$ python3 -q
>>> import numpy as np
>>> np.set_printoptions(precision=3, suppress=True, linewidth=200, legacy="1.25")
>>> def rd(a):
...     return np.round(a, 3) + 0
... 
>>> other = np.array([[1, 0], [9, 9]])
>>> W0 = other + other.T
>>> W0
array([[ 2,  9],
       [ 9, 18]])
>>> hat = np.triu(np.array([[3, -3], [-6, 8]]), 1) + np.eye(2)
>>> other = hat @ W0 @ np.linalg.inv(hat)
>>> np.trace(other), np.trace(W0)
(20.0, 20)
>>> rd(np.poly(other))
array([  1., -20., -45.])
>>> np.linalg.matrix_rank(other)
2
>>> hat @ W0 - W0 @ hat
array([[-27., -48.],
       [  0.,  27.]])
>>> rd(np.linalg.det(other))
-45.0
>>> O, R = np.linalg.qr(W0)
>>> np.allclose(R.T @ R, W0.T @ W0)
True
>>> rd(abs(R[0, 0])), rd(np.linalg.norm(W0[:, 0]))
(9.22, 9.22)
>>> rd(O.T @ O)
array([[1., 0.],
       [0., 1.]])
>>> rd(np.abs(np.diag(R)))
array([9.22 , 4.881])
>>> O.shape, R.shape
((2, 2), (2, 2))
>>> rng = np.random.default_rng(669946)
>>> t = rng.uniform(0, 2 * np.pi, 28)
>>> O, _ = np.linalg.qr(np.array([[-0.1, -0.5], [-0.6, 0.5], [-0.6, 0.2], [0.2, 0.3]]))
>>> m1 = 20 * np.c_[np.cos(t), np.sin(t)] @ O.T
>>> rd(m1)
array([[ 11.088, -13.839,  -6.95 ,  -6.103],
       [-14.381,  -0.326,  -7.694,  11.57 ],
       [-14.648,   9.351,   1.016,   9.848],
       [ -0.061,  14.623,  13.338,  -2.875],
       [ -5.842, -11.544, -13.559,   6.982],
       [  9.228,   8.578,  12.589,  -9.098],
       [-10.127,  14.388,   7.947,   5.224],
       [-15.133,   2.521,  -5.478,  11.603],
       [ 10.165, -14.369,  -7.91 ,  -5.258],
       [-13.502,  -2.445,  -9.179,  11.29 ],
       [-14.702,   9.203,   0.853,   9.921],
       [ 15.105,  -2.363,   5.607, -11.611],
       [ 13.961,   1.42 ,   8.479, -11.453],
       [ -5.209, -11.988, -13.64 ,   6.565],
       [-15.359,   4.551,  -3.738,  11.377],
       [-10.66 ,  -6.939, -11.827,   9.916],
       [-15.217,   7.181,  -1.261,  10.737],
       [ 15.214,  -3.023,   5.061, -11.567],
       [ -3.847, -12.845, -13.723,   5.647],
       [-12.856,  -3.686,  -9.982,  11.022],
       [ 15.02 ,  -8.155,   0.268, -10.385],
       [ 13.779,   1.845,   8.773, -11.392],
       [-12.447,  12.751,   5.256,   7.407],
       [  2.697,  13.47 ,  13.702,  -4.852],
       [ 13.514,   2.419,   9.162, -11.295],
       [  3.083, -15.341, -12.441,   0.602],
       [  0.276, -14.693, -13.291,   2.717],
       [  7.872,   9.898,  13.098,  -8.277]])
>>> # looks like rank 2
>>> G = np.cov(m1, rowvar=False)
>>> rd(np.corrcoef(m1[:, 0], m1[:, 1])[0, 1])
-0.24
>>> rd(m1.std(axis=0))
array([11.546,  9.702,  9.419,  8.972])
>>> np.argwhere(np.triu(np.abs(np.corrcoef(m1.T)) > 0.8, 1))
array([[0, 3]])
>>> G.shape
(4, 4)
>>> rd(np.polyfit(m1[:, 0], m1[:, 1], 1))
array([-0.201, -0.571])
>>> np.argsort(-m1.std(axis=0).round(6), kind="stable")
array([0, 1, 2, 3])
